$ python -q
>>> import numpy as np
>>> np.set_printoptions(precision=2, suppress=True, linewidth=140, legacy="1.25")
>>> A = np.load("sample14.npy")
>>> A
array([[0, 0, 0, 0, 0, 1],
       [0, 0, 1, 0, 0, 0],
       [1, 0, 0, 0, 0, 0],
       [0, 0, 0, 1, 0, 0],
       [0, 1, 0, 0, 0, 0],
       [0, 0, 0, 0, 1, 0]])
>>> # 2 groups of indices that never mix
>>> rng = np.random.default_rng(767)
>>> z = rng.permutation(6)
>>> z
array([5, 4, 2, 1, 0, 3])
>>> out = A[z][:, z]
>>> out
array([[0, 1, 0, 0, 0, 0],
       [0, 0, 0, 1, 0, 0],
       [0, 0, 0, 0, 1, 0],
       [0, 0, 1, 0, 0, 0],
       [1, 0, 0, 0, 0, 0],
       [0, 0, 0, 0, 0, 1]])
>>> np.allclose(out, A)
False
>>> np.sort(np.abs(np.linalg.eigvals(out)))
array([1., 1., 1., 1., 1., 1.])
>>> np.diag(out)
array([0, 0, 0, 0, 0, 1])
>>> m1 = np.load("arr.npy")
>>> m1
array([[ 1., -2.,  0.,  0.,  0.,  0.,  0.,  0.,  0.,  0.,  0.,  0.,  0.],
       [-2.,  2., -2.,  0.,  0.,  0.,  0.,  0.,  0.,  0.,  0.,  0.,  0.],
       [ 0., -2.,  1., -2.,  0.,  0.,  0.,  0.,  0.,  0.,  0.,  0.,  0.],
       [ 0.,  0., -2.,  1., -2.,  0.,  0.,  0.,  0.,  0.,  0.,  0.,  0.],
       [ 0.,  0.,  0., -2., -1., -2.,  0.,  0.,  0.,  0.,  0.,  0.,  0.],
       [ 0.,  0.,  0.,  0., -2.,  2., -2.,  0.,  0.,  0.,  0.,  0.,  0.],
       [ 0.,  0.,  0.,  0.,  0., -2., -3., -2.,  0.,  0.,  0.,  0.,  0.],
       [ 0.,  0.,  0.,  0.,  0.,  0., -2.,  2., -2.,  0.,  0.,  0.,  0.],
       [ 0.,  0.,  0.,  0.,  0.,  0.,  0., -2., -3., -2.,  0.,  0.,  0.],
       [ 0.,  0.,  0.,  0.,  0.,  0.,  0.,  0., -2.,  3., -2.,  0.,  0.],
       [ 0.,  0.,  0.,  0.,  0.,  0.,  0.,  0.,  0., -2.,  2., -2.,  0.],
       [ 0.,  0.,  0.,  0.,  0.,  0.,  0.,  0.,  0.,  0., -2.,  3., -2.],
       [ 0.,  0.,  0.,  0.,  0.,  0.,  0.,  0.,  0.,  0.,  0., -2.,  2.]])
>>> evals, V = np.linalg.eigh(m1)
>>> np.abs(V[:, -1]).round(6).argmax()
11
>>> np.unique(evals.round(6) + 0, return_counts=True)[1]
array([1, 1, 1, 1, 1, 1, 1, 1, 1, 1, 1, 1, 1])
>>> evals.sum(), np.trace(m1)
(12.0, 12.0)
>>> z = rng.permutation(13)
>>> z
array([11, 10,  2,  3,  4,  5,  0,  7,  8, 12,  9,  6,  1])
>>> out = m1[z][:, z]
>>> np.allclose(out, m1)
False
>>> np.diag(out)
array([ 3.,  2.,  1.,  1., -1.,  2.,  1.,  2., -3.,  2.,  3., -3.,  2.])
>>> M = np.load("w.npy")
>>> M
array([[-40.84, -20.42, -40.  ,  60.8 , -19.94,  58.14,  58.66,  59.33,   0.85, -58.1 , -19.4 ],
       [-40.67, -19.78, -40.41,  59.2 , -20.39,  58.61,  58.94,  59.73,   1.37, -60.27, -20.06],
       [-40.  , -20.55, -39.39,  59.79, -19.76,  60.82,  59.77,  60.9 ,  -0.28, -60.61, -18.6 ],
       [-39.61, -19.68, -41.35,  60.33, -19.97,  59.7 ,  58.51,  58.31,   0.48, -58.17, -20.55],
       [-39.85, -18.31, -38.88,  59.35, -21.64,  60.62,  59.47,  59.96,  -0.03, -59.68, -19.59],
       [-42.84, -19.83, -39.33,  60.48, -19.63,  60.74,  59.25,  58.97,   0.26, -59.43, -19.92],
       [-40.53, -20.41, -39.57,  60.55, -20.69,  60.46,  59.7 ,  60.29,   0.07, -59.89, -21.58],
       [-40.22, -21.39, -40.72,  60.46, -20.72,  60.94,  60.15,  60.29,   0.  , -59.81, -20.67],
       [-40.2 , -19.24, -39.9 ,  61.3 , -19.65,  59.83,  58.13,  61.49,  -1.51, -60.06, -19.87],
       [-41.01, -18.5 , -40.8 ,  58.63, -19.38,  61.  ,  60.04,  59.91,  -1.03, -59.36, -19.3 ],
       [-41.16, -19.45, -39.89,  60.64, -18.84,  60.06,  59.55,  60.7 ,  -1.35, -59.94, -18.34],
       [-38.95, -20.95, -41.2 ,  59.04, -21.03,  61.46,  60.78,  59.42,   1.1 , -57.95, -18.99],
       [-41.09, -18.76, -40.29,  59.23, -19.2 ,  59.69,  58.02,  60.95,   0.89, -59.97, -20.72]])
>>> theta = np.radians(72)
>>> Rm = np.eye(11)
>>> Rm[4, 4] = Rm[1, 1] = np.cos(theta)
>>> Rm[4, 1], Rm[1, 4] = -np.sin(theta), np.sin(theta)
>>> Rm
array([[ 1.  ,  0.  ,  0.  ,  0.  ,  0.  ,  0.  ,  0.  ,  0.  ,  0.  ,  0.  ,  0.  ],
       [ 0.  ,  0.31,  0.  ,  0.  ,  0.95,  0.  ,  0.  ,  0.  ,  0.  ,  0.  ,  0.  ],
       [ 0.  ,  0.  ,  1.  ,  0.  ,  0.  ,  0.  ,  0.  ,  0.  ,  0.  ,  0.  ,  0.  ],
       [ 0.  ,  0.  ,  0.  ,  1.  ,  0.  ,  0.  ,  0.  ,  0.  ,  0.  ,  0.  ,  0.  ],
       [ 0.  , -0.95,  0.  ,  0.  ,  0.31,  0.  ,  0.  ,  0.  ,  0.  ,  0.  ,  0.  ],
       [ 0.  ,  0.  ,  0.  ,  0.  ,  0.  ,  1.  ,  0.  ,  0.  ,  0.  ,  0.  ,  0.  ],
       [ 0.  ,  0.  ,  0.  ,  0.  ,  0.  ,  0.  ,  1.  ,  0.  ,  0.  ,  0.  ,  0.  ],
       [ 0.  ,  0.  ,  0.  ,  0.  ,  0.  ,  0.  ,  0.  ,  1.  ,  0.  ,  0.  ,  0.  ],
       [ 0.  ,  0.  ,  0.  ,  0.  ,  0.  ,  0.  ,  0.  ,  0.  ,  1.  ,  0.  ,  0.  ],
       [ 0.  ,  0.  ,  0.  ,  0.  ,  0.  ,  0.  ,  0.  ,  0.  ,  0.  ,  1.  ,  0.  ],
       [ 0.  ,  0.  ,  0.  ,  0.  ,  0.  ,  0.  ,  0.  ,  0.  ,  0.  ,  0.  ,  1.  ]])
>>> out = M @ Rm.T
>>> round(float(np.linalg.det(Rm)), 2), round(float(np.trace(Rm)), 2)
(1.0, 9.62)
